In [1]: import numpy as np

In [2]: np.set_printoptions(precision=1, suppress=True, linewidth=100)

In [3]: def tidy(a):
   ...:     return np.round(a, 1) + 0
   ...: 

In [4]: J = np.load("w.npy")

In [5]: J
Out[5]: 
array([[ 0.,  0.,  0.,  0.,  0.,  0.,  0., -5., -4.,  2.],
       [ 0.,  0.,  0.,  0.,  0.,  0.,  0.,  2., -4., -4.],
       [ 0.,  0.,  0.,  0.,  0.,  0.,  0., -2., -5.,  0.],
       [ 0.,  0.,  0.,  0.,  0.,  0.,  0., -3.,  3., -3.],
       [ 0.,  0.,  0.,  0.,  0.,  0.,  0., -3., -4., -3.],
       [ 0.,  0.,  0.,  0.,  0.,  0.,  0., -2.,  5.,  4.],
       [ 0.,  0.,  0.,  0.,  0.,  0.,  0.,  1.,  0., -1.],
       [-5.,  2., -2., -3., -3., -2.,  1.,  0.,  0.,  0.],
       [-4., -4., -5.,  3., -4.,  5.,  0.,  0.,  0.,  0.],
       [ 2., -4.,  0., -3., -3.,  4., -1.,  0.,  0.,  0.]])

In [6]: tidy(np.linalg.norm(J, 2) / np.linalg.norm(J))
Out[6]: np.float64(0.5)

In [7]: np.linalg.cond(J) > 100
Out[7]: np.True_

In [8]: [round(float(x), 1) for x in np.linalg.svd(J, compute_uv=False)[:3]]
Out[8]: [11.1, 11.1, 8.0]

In [9]: np.argsort(-np.linalg.norm(J, axis=0).round(6), kind="stable")[:3]
Out[9]: array([8, 7, 9])

In [10]: feats = np.loadtxt("mat.csv", delimiter=",")

In [11]: feats
Out[11]: 
array([[2., 1., 0., 0.],
       [0., 2., 1., 0.],
       [0., 0., 2., 1.],
       [0., 0., 0., 2.]])

In [12]: (feats - feats.T) / 2
Out[12]: 
array([[ 0. ,  0.5,  0. ,  0. ],
       [-0.5,  0. ,  0.5,  0. ],
       [ 0. , -0.5,  0. ,  0.5],
       [ 0. ,  0. , -0.5,  0. ]])

In [13]: feats @ feats
Out[13]: 
array([[4., 4., 1., 0.],
       [0., 4., 4., 1.],
       [0., 0., 4., 4.],
       [0., 0., 0., 4.]])

In [14]: np.linalg.determinant(feats)
Traceback (most recent call last):
  Cell In[14], line 1
    np.linalg.determinant(feats)
AttributeError: module 'numpy.linalg' has no attribute 'determinant'


In [15]: np.trace(feats)
Out[15]: np.float64(8.0)

In [16]: (feats + feats.T) / 2
Out[16]: 
array([[2. , 0.5, 0. , 0. ],
       [0.5, 2. , 0.5, 0. ],
       [0. , 0.5, 2. , 0.5],
       [0. , 0. , 0.5, 2. ]])

In [17]: tidy(np.sort(np.abs(np.linalg.eigvals(feats))))
Out[17]: array([2., 2., 2., 2.])

In [18]: tidy(np.abs(np.linalg.eigvals(feats)).max())
Out[18]: np.float64(2.0)

In [19]: M2 = np.linalg.inv(feats)

In [20]: tidy(np.linalg.det(feats) * M2)
Out[20]: 
array([[ 8., -4.,  2., -1.],
       [ 0.,  8., -4.,  2.],
       [ 0.,  0.,  8., -4.],
       [ 0.,  0.,  0.,  8.]])

In [21]: tidy(np.linalg.inv(M2))
Out[21]: 
array([[2., 1., 0., 0.],
       [0., 2., 1., 0.],
       [0., 0., 2., 1.],
       [0., 0., 0., 2.]])

In [22]: tidy(np.linalg.cond(feats))
Out[22]: np.float64(2.3)

In [23]: f = np.array([1, -2, 0, 2])

In [24]: M2 = feats + np.outer(f, np.eye(4)[2])

In [25]: M2
Out[25]: 
array([[ 2.,  1.,  1.,  0.],
       [ 0.,  2., -1.,  0.],
       [ 0.,  0.,  2.,  1.],
       [ 0.,  0.,  2.,  2.]])

In [26]: rng = np.random.default_rng(111802)

In [27]: lab = rng.permutation(4)

In [28]: lab
Out[28]: array([2, 1, 0, 3])

In [29]: M2 = feats[lab][:, lab]

In [30]: tidy(np.sort(np.abs(np.linalg.eigvals(M2))))
Out[30]: array([2., 2., 2., 2.])

In [31]: np.trace(M2)
Out[31]: np.float64(8.0)
